$ python -q
>>> import numpy as np
>>> np.set_printoptions(suppress=True, linewidth=160)
>>> def tidy(a):
...     return np.round(a, 3) + 0
... 
>>> M = np.array([[5, 4, 5, 0, 3], [1, 3, 5, 0, 1], [4, 3, 0, 0, 1]])
>>> M[1] = M[2]
>>> M
array([[5, 4, 5, 0, 3],
       [4, 3, 0, 0, 1],
       [4, 3, 0, 0, 1]])
>>> # null space of dimension 3
>>> tidy(np.linalg.norm(M, "nuc"))
np.float64(14.253)
>>> tidy(np.linalg.norm(M[2], 1)), tidy(np.linalg.norm(M[2], np.inf))
(np.float64(8.0), np.float64(4.0))
>>> tidy(np.linalg.norm(M, 2))
np.float64(10.692)
>>> np.linalg.norm(M, axis=1).argmax()
np.int64(0)
>>> tidy(np.linalg.norm(M, 1)), tidy(np.linalg.norm(M, np.inf))
(np.float64(13.0), np.float64(17.0))
>>> Uu, s, VT = np.linalg.svd(M)
>>> np.argmax(s[:-1] / (s[1:] + 1e-6)) + 1
np.int64(2)
>>> Y = Uu[:, :2] @ np.diag(s[:2]) @ VT[:2]
>>> tidy(np.linalg.norm(M - Y, 2)), tidy(s[2])
(np.float64(0.0), np.float64(0.0))
>>> tidy(np.linalg.norm(M - Y) / np.linalg.norm(M))
np.float64(0.0)
>>> tidy(np.abs(M - Y).max())
np.float64(0.0)
>>> Uu, s, VT = np.linalg.svd(M)
>>> vecs = VT[:(s > 1e-8).sum()]
>>> rng = np.random.default_rng(37)
>>> vec = M[0] + 3 * M[2] + rng.integers(2) * np.eye(5)[1]
>>> vec
array([17., 13.,  5.,  0.,  6.])
>>> tidy(vecs.T @ vecs)
array([[ 0.621,  0.462, -0.069,  0.   ,  0.131],
       [ 0.462,  0.346, -0.007,  0.   ,  0.113],
       [-0.069, -0.007,  0.897,  0.   ,  0.297],
       [ 0.   ,  0.   ,  0.   ,  0.   ,  0.   ],
       [ 0.131,  0.113,  0.297,  0.   ,  0.137]])
>>> np.linalg.matrix_rank(np.vstack([M, vec]))
np.int64(2)
>>> np.allclose(vecs.T @ vecs @ vec, vec)
True
>>> tidy(np.linalg.norm(vec - vecs.T @ vecs @ vec))
np.float64(0.0)
>>> tidy(M @ np.linalg.pinv(M) @ M)
array([[5., 4., 5., 0., 3.],
       [4., 3., 0., 0., 1.],
       [4., 3., 0., 0., 1.]])
>>> np.abs(np.diag(np.linalg.qr(M)[1])) > 1e-9
array([ True,  True, False])
>>> np.unique(M.round(6), axis=0).shape
(2, 5)
>>> np.linalg.lstsq(M[:-1].T, M[-1])[2]
np.int32(2)
>>> F = np.loadtxt("layer5.csv", delimiter=",")
>>> F
array([[-0.863, -0.493, -1.484],
       [-0.631,  2.526,  3.778],
       [-2.157,  2.492, -1.928],
       [ 3.307,  0.849, -1.294],
       [ 0.92 ,  2.587, -1.402]])
>>> Y = np.c_[F[:, :1] @ np.array([[3]]), np.array([2, -1, -2, -1, -2])]
>>> tidy(Y)
array([[-2.589,  2.   ],
       [-1.893, -1.   ],
       [-6.471, -2.   ],
       [ 9.921, -1.   ],
       [ 2.76 , -2.   ]])
>>> np.linalg.matrix_rank(Y)
np.int64(2)
>>> tidy(np.linalg.norm(Y - F @ np.linalg.lstsq(F, Y)[0], axis=0))
array([0.   , 1.741])
>>> tidy(np.linalg.lstsq(F, Y[:, 0])[0])
array([3., 0., 0.])
>>> np.linalg.matrix_rank(np.c_[F, Y])
np.int64(4)
>>> proj = Y @ np.linalg.solve(Y.T @ Y, Y.T)
>>> np.trace(proj)
np.float64(2.0)
>>> tidy(proj @ Y[:, 0])
array([-2.589, -1.893, -6.471,  9.921,  2.76 ])
>>> tidy(np.diag(proj))
array([0.306, 0.106, 0.627, 0.652, 0.31 ])
>>> np.allclose(proj @ proj, proj)
True
>>> A = np.load("mat.npy")
>>> tidy(A)
array([[ 0.499, -0.069,  0.132, -0.363, -0.31 ],
       [-0.069,  0.442,  0.458,  0.026,  0.178],
       [ 0.132,  0.458,  0.613,  0.035, -0.095],
       [-0.363,  0.026,  0.035,  0.727, -0.255],
       [-0.31 ,  0.178, -0.095, -0.255,  0.719]])
>>> # looks like rank 3
>>> Uu, s, VT = np.linalg.svd(A)
>>> np.argmax(s[:-1] / (s[1:] + 1e-6)) + 1
np.int64(3)
>>> tidy(s)
array([1., 1., 1., 0., 0.])
>>> Y = Uu[:, :3] @ np.diag(s[:3]) @ VT[:3]
>>> tidy(np.linalg.norm(A - Y) / np.linalg.norm(A))
np.float64(0.0)
>>> tidy(Y)
array([[ 0.499, -0.069,  0.132, -0.363, -0.31 ],
       [-0.069,  0.442,  0.458,  0.026,  0.178],
       [ 0.132,  0.458,  0.613,  0.035, -0.095],
       [-0.363,  0.026,  0.035,  0.727, -0.255],
       [-0.31 ,  0.178, -0.095, -0.255,  0.719]])
>>> np.linalg.matrix_rank(A, rtol=0.05)
np.int64(3)
>>> Y = A / np.linalg.norm(A, axis=1, keepdims=True)
>>> G = Y @ Y.T
>>> (np.abs(G) > 0.9).astype(int)
array([[1, 0, 0, 0, 0],
       [0, 1, 0, 0, 0],
       [0, 0, 1, 0, 0],
       [0, 0, 0, 1, 0],
       [0, 0, 0, 0, 1]])
>>> rank = np.linalg.matrix_rank(A)
>>> rank
np.int64(3)
>>> ns = np.linalg.svd(A)[2][rank:].T
>>> tidy(A @ ns)
array([[0., 0.],
       [0., 0.],
       [0., 0.],
       [0., 0.],
       [0., 0.]])
>>> np.allclose(A @ ns, 0)
True
>>> data = np.loadtxt("out3.csv", delimiter=",")
>>> tidy(data)
array([[ -5.1  ,  -4.   ,   8.799],
       [ -9.782,  -4.   ,  -0.565],
       [ -7.229,  -4.   ,   4.543],
       [ -9.41 ,  -4.   ,   0.179],
       [ -7.705,  -4.   ,   3.59 ],
       [ -8.796,  -4.   ,   1.409],
       [ -6.473,  -4.   ,   6.053],
       [ -7.2  ,  -4.   ,   4.6  ],
       [ -7.636,  -4.   ,   3.728],
       [ -9.468,  -4.   ,   0.064],
       [ -8.079,  -4.   ,   2.842],
       [ -9.727,  -4.   ,  -0.454],
       [ -6.091,  -4.   ,   6.819],
       [ -6.018,  -4.   ,   6.964],
       [-10.835,  -4.   ,  -2.67 ],
       [ -4.621,  -4.   ,   9.758],
       [ -8.632,  -4.   ,   1.736],
       [ -8.704,  -4.   ,   1.593],
       [ -4.603,  -4.   ,   9.793],
       [ -6.794,  -4.   ,   5.413],
       [ -7.103,  -4.   ,   4.793],
       [ -4.54 ,  -4.   ,   9.921],
       [-11.14 ,  -4.   ,  -3.28 ],
       [ -8.467,  -4.   ,   2.067],
       [ -9.657,  -4.   ,  -0.313],
       [ -7.256,  -4.   ,   4.488]])
>>> # null space of dimension 1
>>> W = np.array([[3, 0], [3, -1], [-3, 5]])
>>> c = np.array([-2, 3])
>>> hid = np.maximum(data @ W + c, 0)
>>> np.linalg.matrix_rank(hid)
np.int64(1)
>>> tidy((hid > 0).mean(axis=0))
array([0.   , 0.923])
>>> (hid > 0).astype(int)
array([[0, 1],
       [0, 1],
       [0, 1],
       [0, 1],
       [0, 1],
       [0, 1],
       [0, 1],
       [0, 1],
       [0, 1],
       [0, 1],
       [0, 1],
       [0, 1],
       [0, 1],
       [0, 1],
       [0, 0],
       [0, 1],
       [0, 1],
       [0, 1],
       [0, 1],
       [0, 1],
       [0, 1],
       [0, 1],
       [0, 0],
       [0, 1],
       [0, 1],
       [0, 1]])
>>> W2 = np.array([[2, 2], [0, -1]])
>>> W @ W2
array([[  6,   6],
       [  6,   7],
       [ -6, -11]])
>>> [round(float(x), 3) for x in np.linalg.svd(data, compute_uv=False)[:3]]
[47.917, 21.005, 0.0]
>>> rank = np.linalg.matrix_rank(data)
>>> rank
np.int64(2)
>>> ns = np.linalg.svd(data)[2][rank:].T
>>> [int(np.linalg.matrix_rank(data[:, :j + 1])) for j in range(3)]
[1, 2, 2]
>>> [int(np.linalg.matrix_rank(data[:i])) for i in range(1, len(data) + 1)]
[1, 2, 2, 2, 2, 2, 2, 2, 2, 2, 2, 2, 2, 2, 2, 2, 2, 2, 2, 2, 2, 2, 2, 2, 2, 2]
>>> tidy(ns[:, 0] / ns[np.abs(ns[:, 0]).round(6).argmax(), 0])
array([-0.421,  1.   ,  0.211])
>>> tidy(np.linalg.norm(data, "nuc"))
np.float64(68.922)
>>> np.linalg.norm(data, axis=1).argmax()
np.int64(22)
>>> tidy(np.linalg.norm(data, axis=0))
array([40.537, 20.396, 26.039])
>>> tidy(np.linalg.norm(data[10], 1)), tidy(np.linalg.norm(data[10], np.inf))
(np.float64(14.921), np.float64(8.079))
>>> tidy(data[10] @ data[3])
np.float64(92.535)
